$ python3 -q
>>> import numpy as np
>>> np.set_printoptions(suppress=True, linewidth=120)
>>> f = np.array([1, -2, -1, 2, 1])
>>> r1 = np.array([-2, -2, -2, -2, -2, -2, -3, 0])
>>> feats = f[:, None] + r1[None, :]
>>> feats
array([[-1, -1, -1, -1, -1, -1, -2,  1],
       [-4, -4, -4, -4, -4, -4, -5, -2],
       [-3, -3, -3, -3, -3, -3, -4, -1],
       [ 0,  0,  0,  0,  0,  0, -1,  2],
       [-1, -1, -1, -1, -1, -1, -2,  1]])
>>> gram = feats.T @ feats
>>> np.linalg.matrix_rank(gram)
np.int64(2)
>>> print(np.diag(gram))
[27 27 27 27 27 27 50 11]
>>> np.round(np.linalg.eigvalsh(gram)[::-1], 1) + 0
array([213.1,   9.9,   0. ,   0. ,   0. ,   0. ,   0. ,   0. ])
>>> (feats @ feats.T).shape
(5, 5)
>>> np.allclose(gram, gram.T)
True
>>> gram
array([[27, 27, 27, 27, 27, 27, 36,  9],
       [27, 27, 27, 27, 27, 27, 36,  9],
       [27, 27, 27, 27, 27, 27, 36,  9],
       [27, 27, 27, 27, 27, 27, 36,  9],
       [27, 27, 27, 27, 27, 27, 36,  9],
       [27, 27, 27, 27, 27, 27, 36,  9],
       [36, 36, 36, 36, 36, 36, 50,  8],
       [ 9,  9,  9,  9,  9,  9,  8, 11]])
>>> rng = np.random.default_rng(942)
>>> A2 = feats + rng.integers(-2, 3, (5, 2)) @ rng.integers(-2, 3, (2, 8))
>>> A2
array([[-3,  2,  0, -4, -6,  1, -1,  3],
       [-4, -2, -3, -6, -6, -2, -4, -2],
       [-1,  2,  0, -8, -6,  3, -1, -3],
       [-4,  2,  0, -2, -6,  0, -1,  6],
       [ 1,  2,  1, -4, -2,  3,  0, -1]])
>>> np.linalg.matrix_rank(A2 - feats, tol=1e-8)
np.int64(2)
>>> print(np.abs(A2 - feats).sum(axis=1))
[19 10 29 18 19]
>>> np.round(feats @ np.linalg.pinv(feats) @ feats, 1) + 0
array([[-1., -1., -1., -1., -1., -1., -2.,  1.],
       [-4., -4., -4., -4., -4., -4., -5., -2.],
       [-3., -3., -3., -3., -3., -3., -4., -1.],
       [ 0.,  0.,  0.,  0.,  0.,  0., -1.,  2.],
       [-1., -1., -1., -1., -1., -1., -2.,  1.]])
>>> np.abs(np.diag(np.linalg.qr(feats)[1])) > 1e-9
array([ True, False, False, False, False])
>>> print(np.allclose(feats[:-1].T @ np.linalg.lstsq(feats[:-1].T, feats[-1])[0], feats[-1]))
True
>>> try:
...     np.linalg.inv(feats)
... except np.linalg.LinAlgError as e:
...     print(e)
... 
Last 2 dimensions of the array must be square
>>> print(np.round(np.trace(np.linalg.pinv(feats) @ feats), 1))
2.0
>>> np.diff(feats, axis=0)
array([[-3, -3, -3, -3, -3, -3, -3, -3],
       [ 1,  1,  1,  1,  1,  1,  1,  1],
       [ 3,  3,  3,  3,  3,  3,  3,  3],
       [-1, -1, -1, -1, -1, -1, -1, -1]])
>>> np.count_nonzero(feats)
np.int64(34)
>>> print(np.round(np.linalg.svd(feats, compute_uv=False), 1) + 0)
[14.6  3.1  0.   0.   0. ]
>>> feats.sum(axis=0)
array([ -9,  -9,  -9,  -9,  -9,  -9, -14,   1])
>>> np.linalg.matrix_rank(feats)
np.int64(2)
>>> np.unravel_index(np.abs(feats).argmax(), feats.shape)
(np.int64(1), np.int64(6))
>>> feats.sum(axis=1)
array([ -7, -31, -23,   1,  -7])
>>> A2 = np.array([[3, 9], [-3, -8], [-8, 5], [-7, -9], [-8, 9], [-5, -3]])
>>> data = np.block([[np.zeros((6, 6)), A2], [A2.T, np.zeros((2, 2))]])
>>> data
array([[ 0.,  0.,  0.,  0.,  0.,  0.,  3.,  9.],
       [ 0.,  0.,  0.,  0.,  0.,  0., -3., -8.],
       [ 0.,  0.,  0.,  0.,  0.,  0., -8.,  5.],
       [ 0.,  0.,  0.,  0.,  0.,  0., -7., -9.],
       [ 0.,  0.,  0.,  0.,  0.,  0., -8.,  9.],
       [ 0.,  0.,  0.,  0.,  0.,  0., -5., -3.],
       [ 3., -3., -8., -7., -8., -5.,  0.,  0.],
       [ 9., -8.,  5., -9.,  9., -3.,  0.,  0.]])
>>> np.allclose(data[:-1].T @ np.linalg.lstsq(data[:-1].T, data[-1])[0], data[-1])
False
>>> np.unique(data.round(6), axis=0).shape
(8, 8)
>>> np.linalg.lstsq(data[:-1].T, data[-1])[2]
np.int32(3)
>>> try:
...     np.linalg.inv(data)
... except np.linalg.LinAlgError as e:
...     print("failed:", e)
... 
failed: Singular matrix
>>> J = np.load("a.npy")
>>> J
array([[-0.5,  0. ,  2. , -0.5, -4.5,  4. , -2. ,  0.5],
       [ 0. , -3.8, -0.2,  1.8, -0.9,  0.3, -0.4,  0.5],
       [ 2. , -0.2, -3.1,  0.4,  2. ,  0. , -0.2, -1.6],
       [-0.5,  1.8,  0.4, -5. ,  2. , -3.3,  1.7,  2.6],
       [-4.5, -0.9,  2. ,  2. , -2.6, -4. ,  0.7,  1.2],
       [ 4. ,  0.3,  0. , -3.3, -4. ,  0.5, -0.9, -0.2],
       [-2. , -0.4, -0.2,  1.7,  0.7, -0.9, -4.9,  0.3],
       [ 0.5,  0.5, -1.6,  2.6,  1.2, -0.2,  0.3, -4.6]])
>>> idx = rng.permutation(8)
>>> A2 = J[:, idx] * rng.choice([-1, 1], 8)
>>> A2
array([[ 4. ,  0.5,  0. ,  0.5, -2. , -2. , -0.5, -4.5],
       [ 0.3,  0.5, -3.8, -0. ,  0.2, -0.4,  1.8, -0.9],
       [ 0. , -1.6, -0.2, -2. ,  3.1, -0.2,  0.4,  2. ],
       [-3.3,  2.6,  1.8,  0.5, -0.4,  1.7, -5. ,  2. ],
       [-4. ,  1.2, -0.9,  4.5, -2. ,  0.7,  2. , -2.6],
       [ 0.5, -0.2,  0.3, -4. , -0. , -0.9, -3.3, -4. ],
       [-0.9,  0.3, -0.4,  2. ,  0.2, -4.9,  1.7,  0.7],
       [-0.2, -4.6,  0.5, -0.5,  1.6,  0.3,  2.6,  1.2]])
>>> U, _, Vt = np.linalg.svd(J.T @ A2)
>>> np.round(np.linalg.lstsq(J, A2)[0], 1) + 0
array([[ 0.,  0.,  0., -1.,  0.,  0.,  0.,  0.],
       [ 0.,  0.,  1.,  0.,  0.,  0.,  0.,  0.],
       [ 0.,  0.,  0.,  0., -1.,  0.,  0.,  0.],
       [ 0.,  0.,  0.,  0.,  0.,  0.,  1.,  0.],
       [ 0.,  0.,  0.,  0.,  0.,  0.,  0.,  1.],
       [ 1.,  0.,  0.,  0.,  0.,  0.,  0.,  0.],
       [ 0.,  0.,  0.,  0.,  0.,  1.,  0.,  0.],
       [ 0.,  1.,  0.,  0.,  0.,  0.,  0.,  0.]])
>>> idx
array([5, 7, 1, 0, 2, 6, 3, 4])
>>> W0 = np.load("dump.npy")
>>> W0
array([[ 1, -1, -1,  1, -1,  1,  1, -1],
       [ 1,  1, -1, -1, -1, -1,  1,  1],
       [ 1,  1,  1,  1,  1,  1,  1,  1],
       [ 1,  1, -1, -1,  1,  1, -1, -1],
       [ 1,  1,  1,  1, -1, -1, -1, -1],
       [ 1, -1, -1,  1,  1, -1, -1,  1],
       [ 1, -1,  1, -1,  1, -1,  1, -1]])
>>> def softmax(z):
...     e = np.exp(z - z.max(axis=-1, keepdims=True))
...     return e / e.sum(axis=-1, keepdims=True)
... 
>>> np.round(softmax(W0[2] + -2), 1)
array([0.1, 0.1, 0.1, 0.1, 0.1, 0.1, 0.1, 0.1])
>>> np.round(softmax(10 * W0[2]), 1)
array([0.1, 0.1, 0.1, 0.1, 0.1, 0.1, 0.1, 0.1])
>>> scores = W0 @ W0.T / np.sqrt(8)
>>> np.round(softmax(scores)[2] @ W0, 1)
array([1. , 0.7, 0.7, 0.7, 0.7, 0.7, 0.7, 0.7])
>>> softmax(scores).round(6).argmax(axis=1)
array([0, 1, 2, 3, 4, 5, 6])
>>> print(np.round(softmax(scores + np.triu(np.full(scores.shape, -np.inf), 1)), 1) + 0)
[[1.  0.  0.  0.  0.  0.  0. ]
 [0.1 0.9 0.  0.  0.  0.  0. ]
 [0.1 0.1 0.9 0.  0.  0.  0. ]
 [0.1 0.1 0.1 0.8 0.  0.  0. ]
 [0.  0.  0.  0.  0.8 0.  0. ]
 [0.  0.  0.  0.  0.  0.8 0. ]
 [0.  0.  0.  0.  0.  0.  0.7]]
>>> U, sigma, Vt = np.linalg.svd(feats)
>>> evecs = Vt[:(sigma > 1e-8).sum()]
>>> vec = feats[2] + 4 * feats[0] + rng.integers(2) * np.eye(8)[4]
>>> vec
array([ -7.,  -7.,  -7.,  -7.,  -6.,  -7., -12.,   3.])
>>> round(float(np.linalg.norm(vec - evecs.T @ evecs @ vec)), 1)
0.9
>>> np.allclose(evecs.T @ evecs @ vec, vec)
False
>>> vec = np.array([-2, -1, -1, 1, 1, -1, 2, 2])
>>> a = np.maximum(W0 @ vec, 0)
>>> np.round(np.tanh(W0 @ vec), 1)
array([-0.8,  0.8,  0.8, -1. , -1. ,  1. , -0.8])
>>> a
array([0, 1, 1, 0, 0, 3, 0])
>>> W0 * (a > 1e-9)[:, None]
array([[ 0,  0,  0,  0,  0,  0,  0,  0],
       [ 1,  1, -1, -1, -1, -1,  1,  1],
       [ 1,  1,  1,  1,  1,  1,  1,  1],
       [ 0,  0,  0,  0,  0,  0,  0,  0],
       [ 0,  0,  0,  0,  0,  0,  0,  0],
       [ 1, -1, -1,  1,  1, -1, -1,  1],
       [ 0,  0,  0,  0,  0,  0,  0,  0]])
>>> np.flatnonzero(a > 1e-9)
array([1, 2, 5])
>>> mat = np.load("m.npy")
>>> mat
array([[ 18., -14.,   5.],
       [ 18., -19.,  10.],
       [ 18., -24.,  15.]])
>>> # looks like rank 2
>>> round(np.linalg.det(mat), 1)
np.float64(0.0)
>>> np.linalg.determinant(mat)
Traceback (most recent call last):
  File "<python-input-70>", line 1, in <module>
    np.linalg.determinant(mat)
    ^^^^^^^^^^^^^^^^^^^^^
AttributeError: module 'numpy.linalg' has no attribute 'determinant'
>>> assert mat == mat.T
Traceback (most recent call last):
  File "<python-input-71>", line 1, in <module>
    assert mat == mat.T
           ^^^^^^^^^^^^
ValueError: The truth value of an array with more than one element is ambiguous. Use a.any() or a.all()
>>> print(np.trace(mat))
14.0
>>> print(np.round(np.abs(np.linalg.eigvals(mat)).max(), 1))
9.0
>>> vec = np.array([0, 3, 2, 3, 1, 3, 0, 0])
>>> rhs = J @ vec
>>> coef, lr = np.zeros(8), 1 / np.linalg.norm(J, 2) ** 2
>>> for i in range(200):
...     coef -= lr * J.T @ (J @ coef - rhs)
...     if i % 50 == 0: print(i, round(np.linalg.norm(J @ coef - rhs), 1))
... 
0 14.6
50 1.5
100 0.8
150 0.5
>>> np.round(np.linalg.cond(J), 1)
np.float64(9.2)
>>> coef.round(1) + 0
array([-0.1,  2.9,  1.9,  2.9,  1. ,  3. ,  0. , -0.1])
>>> f = np.array([3, 6])
>>> np.correlate(mat[2], mat[0], "full")
array([  90., -372.,  735., -642.,  270.])
>>> np.einsum("ij,ji->", mat, mat)
np.float64(106.0)
>>> A2 = np.array([[0, 0], [0, 1]])
>>> Z = np.array([[1, 0], [3, 3]])
>>> F = np.kron(A2, Z)
>>> F
array([[0, 0, 0, 0],
       [0, 0, 0, 0],
       [0, 0, 1, 0],
       [0, 0, 3, 3]])
>>> A2 = feats[0, 0] * feats[1:] - np.outer(feats[1:, 0], feats[0])
>>> A2
array([[ 0,  0,  0,  0,  0,  0, -3,  6],
       [ 0,  0,  0,  0,  0,  0, -2,  4],
       [ 0,  0,  0,  0,  0,  0,  1, -2],
       [ 0,  0,  0,  0,  0,  0,  0,  0]])
>>> feats[:, 0] / feats[0, 0]
array([ 1.,  4.,  3., -0.,  1.])
>>> np.linalg.matrix_rank(A2), np.linalg.matrix_rank(feats)
(np.int64(1), np.int64(2))
>>> np.round(np.linalg.norm(A2, 2) / np.linalg.norm(A2), 1)
np.float64(1.0)
>>> np.linalg.matrix_rank(A2, rtol=0.1)
np.int64(1)
>>> print([round(float(x), 1) for x in np.linalg.svd(A2, compute_uv=False)[:3]])
[8.4, 0.0, 0.0]
>>> np.linalg.cond(A2) > 100
np.True_
>>> np.argsort(-np.linalg.norm(F, axis=0).round(6), kind="stable")[:3]
array([2, 3, 0])
>>> np.linalg.matrix_rank(F, rtol=0.1)
np.int64(2)
>>> np.round(np.linalg.norm(F, 2) / np.linalg.norm(F), 1)
np.float64(1.0)
>>> print([round(float(x), 1) for x in np.linalg.svd(F, compute_uv=False)[:3]])
[4.3, 0.7, 0.0]
>>> K = np.load("x.npy")
>>> K
array([[ 3,  1,  0,  0,  0,  0],
       [ 3, -1,  0,  0,  0,  0],
       [ 3,  1,  0,  0,  0,  0],
       [ 0,  0,  3,  1,  0,  0],
       [ 0,  0,  3, -1,  0,  0],
       [ 0,  0,  3,  1,  0,  0],
       [ 0,  0,  0,  0,  3,  1],
       [ 0,  0,  0,  0,  3, -1],
       [ 0,  0,  0,  0,  3,  1]])
>>> # rows 0 and 2 are equal
>>> np.unravel_index(np.abs(K).argmax(), K.shape)
(np.int64(0), np.int64(0))
>>> print(np.abs(K).max())
3
>>> K.sum(axis=1)
array([4, 2, 4, 4, 2, 4, 4, 2, 4])
>>> np.linalg.matrix_rank(K)
np.int64(6)
>>> K.shape
(9, 6)
>>> np.count_nonzero(K)
np.int64(18)
>>> A2 = np.array([[-1, 2], [-1, -1], [2, 1], [2, -2], [0, 1]])
>>> Z = np.array([[6, -6, 8, 9], [0, 8, 2, 0]])
>>> X = A2 @ Z
>>> X
array([[ -6,  22,  -4,  -9],
       [ -6,  -2, -10,  -9],
       [ 12,  -4,  18,  18],
       [ 12, -28,  12,  18],
       [  0,   8,   2,   0]])
>>> try:
...     np.linalg.inv(X)
... except np.linalg.LinAlgError as e:
...     print(repr(e))
... 
LinAlgError('Last 2 dimensions of the array must be square')
>>> np.unique(X.round(6), axis=0).shape
(5, 4)
>>> np.round(X @ np.linalg.pinv(X) @ X, 1) + 0
array([[ -6.,  22.,  -4.,  -9.],
       [ -6.,  -2., -10.,  -9.],
       [ 12.,  -4.,  18.,  18.],
       [ 12., -28.,  12.,  18.],
       [  0.,   8.,   2.,   0.]])
>>> vec = np.array([1, 4, 3, 2])
>>> a = np.maximum(X @ vec, 0)
>>> np.maximum(X @ (3 * vec), 0)
array([156,   0, 258,   0, 114])
>>> print(X * (a > 1e-9)[:, None])
[[-6 22 -4 -9]
 [ 0  0  0  0]
 [12 -4 18 18]
 [ 0  0  0  0]
 [ 0  8  2  0]]
>>> print(np.flatnonzero(a > 1e-9))
[0 2 4]
>>> X.T @ a
array([ 720, 1104, 1416, 1080])
>>> a
array([52,  0, 86,  0, 38])
>>> U, sigma, Vt = np.linalg.svd(X)
>>> evecs = Vt[:(sigma > 1e-8).sum()]
>>> vec = X[2] + -3 * X[3] + rng.integers(2) * np.eye(4)[3]
>>> print(vec)
[-24.  80. -18. -36.]
>>> print(np.allclose(evecs.T @ evecs @ vec, vec))
True
>>> np.round(np.linalg.norm(vec - evecs.T @ evecs @ vec), 1)
np.float64(0.0)
>>> np.linalg.matrix_rank(np.vstack([X, vec]))
np.int64(2)
>>> np.round(np.linalg.svd(data, compute_uv=False), 1) + 0
array([18.5, 18.5, 14.8, 14.8,  0. ,  0. ,  0. ,  0. ])
>>> np.abs(data).max()
np.float64(9.0)
>>> np.diff(data, axis=0)
array([[  0.,   0.,   0.,   0.,   0.,   0.,  -6., -17.],
       [  0.,   0.,   0.,   0.,   0.,   0.,  -5.,  13.],
       [  0.,   0.,   0.,   0.,   0.,   0.,   1., -14.],
       [  0.,   0.,   0.,   0.,   0.,   0.,  -1.,  18.],
       [  0.,   0.,   0.,   0.,   0.,   0.,   3., -12.],
       [  3.,  -3.,  -8.,  -7.,  -8.,  -5.,   5.,   3.],
       [  6.,  -5.,  13.,  -2.,  17.,   2.,   0.,   0.]])
>>> data.shape
(8, 8)
>>> np.linalg.matrix_rank(data)
np.int64(4)
>>> data.sum(axis=1)
array([ 12., -11.,  -3., -16.,   1.,  -8., -28.,   3.])
>>> np.round(data.mean(axis=0), 1)
array([ 1.5, -1.4, -0.4, -2. ,  0.1, -1. , -3.5,  0.4])
>>> data[:, 8]
Traceback (most recent call last):
  File "<python-input-136>", line 1, in <module>
    data[:, 8]
    ~~~~^^^^^^
IndexError: index 8 is out of bounds for axis 1 with size 8
>>> np.linalg.rank(data)
Traceback (most recent call last):
  File "<python-input-137>", line 1, in <module>
    np.linalg.rank(data)
    ^^^^^^^^^^^^^^
AttributeError: module 'numpy.linalg' has no attribute 'rank'
